$ ipython --no-banner

In [1]: import numpy as np

In [2]: np.set_printoptions(precision=2, suppress=True, linewidth=100, floatmode="fixed")

In [3]: f = np.array([2, -2, -3, -3])

In [4]: v = np.array([-1, -2, -1, 2, 1])

In [5]: feats = np.outer(f, v)

In [6]: feats
Out[6]: 
array([[-2, -4, -2,  4,  2],
       [ 2,  4,  2, -4, -2],
       [ 3,  6,  3, -6, -3],
       [ 3,  6,  3, -6, -3]])

In [7]: U, sv, vt = np.linalg.svd(feats)

In [8]: sv.round(2) + 0
Out[8]: array([16.91,  0.00,  0.00,  0.00])

In [9]: np.argmax(sv[:-1] / (sv[1:] + 1e-6)) + 1
Out[9]: np.int64(1)

In [10]: B = U[:, :1] @ np.diag(sv[:1]) @ vt[:1]

In [11]: np.round(np.abs(feats - B).max(), 2)
Out[11]: np.float64(0.0)

In [12]: round(float(np.linalg.norm(feats - B) / np.linalg.norm(feats)), 2)
Out[12]: 0.0

In [13]: np.round(np.linalg.norm(feats - B, 2), 2), np.round(sv[1], 2)
Out[13]: (np.float64(0.0), np.float64(0.0))

In [14]: r = np.linalg.matrix_rank(feats)

In [15]: r
Out[15]: np.int64(1)

In [16]: N = np.linalg.svd(feats)[2][r:].T

In [17]: np.linalg.matrix_rank(feats.T @ feats), np.linalg.matrix_rank(feats @ feats.T)
Out[17]: (np.int64(1), np.int64(1))

In [18]: N @ N.T
Out[18]: 
array([[ 0.91, -0.18, -0.09,  0.18,  0.09],
       [-0.18,  0.64, -0.18,  0.36,  0.18],
       [-0.09, -0.18,  0.91,  0.18,  0.09],
       [ 0.18,  0.36,  0.18,  0.64, -0.18],
       [ 0.09,  0.18,  0.09, -0.18,  0.91]])

In [19]: N.shape
Out[19]: (5, 4)

In [20]: def softmax(z):
    ...:     e = np.exp(z - z.max(axis=-1, keepdims=True))
    ...:     return e / e.sum(axis=-1, keepdims=True)
    ...: 

In [21]: np.round(softmax(feats[3]), 2) + 0
Out[21]: array([0.05, 0.91, 0.05, 0.00, 0.00])

In [22]: np.round(softmax(10 * feats[3]), 2) + 0
Out[22]: array([0.00, 1.00, 0.00, 0.00, 0.00])

In [23]: scores = feats @ feats.T / np.sqrt(5)

In [24]: np.round(softmax(scores + np.triu(np.full(scores.shape, -np.inf), 1)), 2) + 0
Out[24]: 
array([[1.00, 0.00, 0.00, 0.00],
       [0.00, 1.00, 0.00, 0.00],
       [0.00, 0.00, 1.00, 0.00],
       [0.00, 0.00, 0.50, 0.50]])

In [25]: softmax(scores)[3] @ feats
Out[25]: array([ 3.00,  6.00,  3.00, -6.00, -3.00])

In [26]: np.round(np.linalg.norm(feats, 2) / np.linalg.norm(feats), 2)
Out[26]: np.float64(1.0)

In [27]: B = feats[0, 0] * feats[1:] - np.outer(feats[1:, 0], feats[0])

In [28]: B
Out[28]: 
array([[0, 0, 0, 0, 0],
       [0, 0, 0, 0, 0],
       [0, 0, 0, 0, 0]])

In [29]: np.flatnonzero(~B.round(6).any(axis=1))
Out[29]: array([0, 1, 2])

In [30]: K = np.load("dump.npy")

In [31]: K
Out[31]: 
array([[2, 0, 2, 0, 0, 2, 0],
       [2, 2, 1, 1, 0, 2, 2],
       [2, 0, 2, 0, 0, 2, 0]])

In [32]: np.unique(K.round(6), axis=0).shape
Out[32]: (2, 7)

In [33]: np.allclose(K[:-1].T @ np.linalg.lstsq(K[:-1].T, K[-1])[0], K[-1])
Out[33]: True

In [34]: np.linalg.lstsq(K[:-1].T, K[-1])[2]
Out[34]: np.int32(2)

In [35]: np.round(np.trace(np.linalg.pinv(K) @ K), 2)
Out[35]: np.float64(2.0)

In [36]: ang = np.radians(180)

In [37]: R = np.eye(7)

In [38]: R[4, 4] = R[2, 2] = np.cos(ang)

In [39]: R[4, 2], R[2, 4] = -np.sin(ang), np.sin(ang)

In [40]: R.round(2) + 0
Out[40]: 
array([[ 1.00,  0.00,  0.00,  0.00,  0.00,  0.00,  0.00],
       [ 0.00,  1.00,  0.00,  0.00,  0.00,  0.00,  0.00],
       [ 0.00,  0.00, -1.00,  0.00,  0.00,  0.00,  0.00],
       [ 0.00,  0.00,  0.00,  1.00,  0.00,  0.00,  0.00],
       [ 0.00,  0.00,  0.00,  0.00, -1.00,  0.00,  0.00],
       [ 0.00,  0.00,  0.00,  0.00,  0.00,  1.00,  0.00],
       [ 0.00,  0.00,  0.00,  0.00,  0.00,  0.00,  1.00]])

In [41]: B = K @ R.T

In [42]: np.allclose(np.linalg.norm(K, axis=1), np.linalg.norm(B, axis=1))
Out[42]: True

In [43]: np.round(np.abs(B - K).max(axis=0), 2) + 0
Out[43]: array([0.00, 0.00, 4.00, 0.00, 0.00, 0.00, 0.00])

In [44]: B.round(2) + 0
Out[44]: 
array([[ 2.00,  0.00, -2.00,  0.00,  0.00,  2.00,  0.00],
       [ 2.00,  2.00, -1.00,  1.00,  0.00,  2.00,  2.00],
       [ 2.00,  0.00, -2.00,  0.00,  0.00,  2.00,  0.00]])

In [45]: U, sv, vt = np.linalg.svd(K)

In [46]: sv.round(2) + 0
Out[46]: array([5.95, 2.56, 0.00])

In [47]: np.argmax(sv[:-1] / (sv[1:] + 1e-6)) + 1
Out[47]: np.int64(2)

In [48]: B = U[:, :2] @ np.diag(sv[:2]) @ vt[:2]

In [49]: round(float(np.linalg.norm(K - B) / np.linalg.norm(K)), 2)
Out[49]: 0.0

In [50]: r = np.linalg.matrix_rank(K)

In [51]: r
Out[51]: np.int64(2)

In [52]: N = np.linalg.svd(K)[2][r:].T

In [53]: [int(np.linalg.matrix_rank(np.delete(K, i, axis=0))) for i in range(3)]
Out[53]: [2, 1, 2]

In [54]: [int(np.linalg.matrix_rank(K[:, :j + 1])) for j in range(7)]
Out[54]: [1, 2, 2, 2, 2, 2, 2]

In [55]: np.linalg.matrix_rank(K.T @ K), np.linalg.matrix_rank(K @ K.T)
Out[55]: (np.int64(2), np.int64(2))

In [56]: [int(np.linalg.matrix_rank(K[:i])) for i in range(1, len(K) + 1)]
Out[56]: [1, 2, 2]
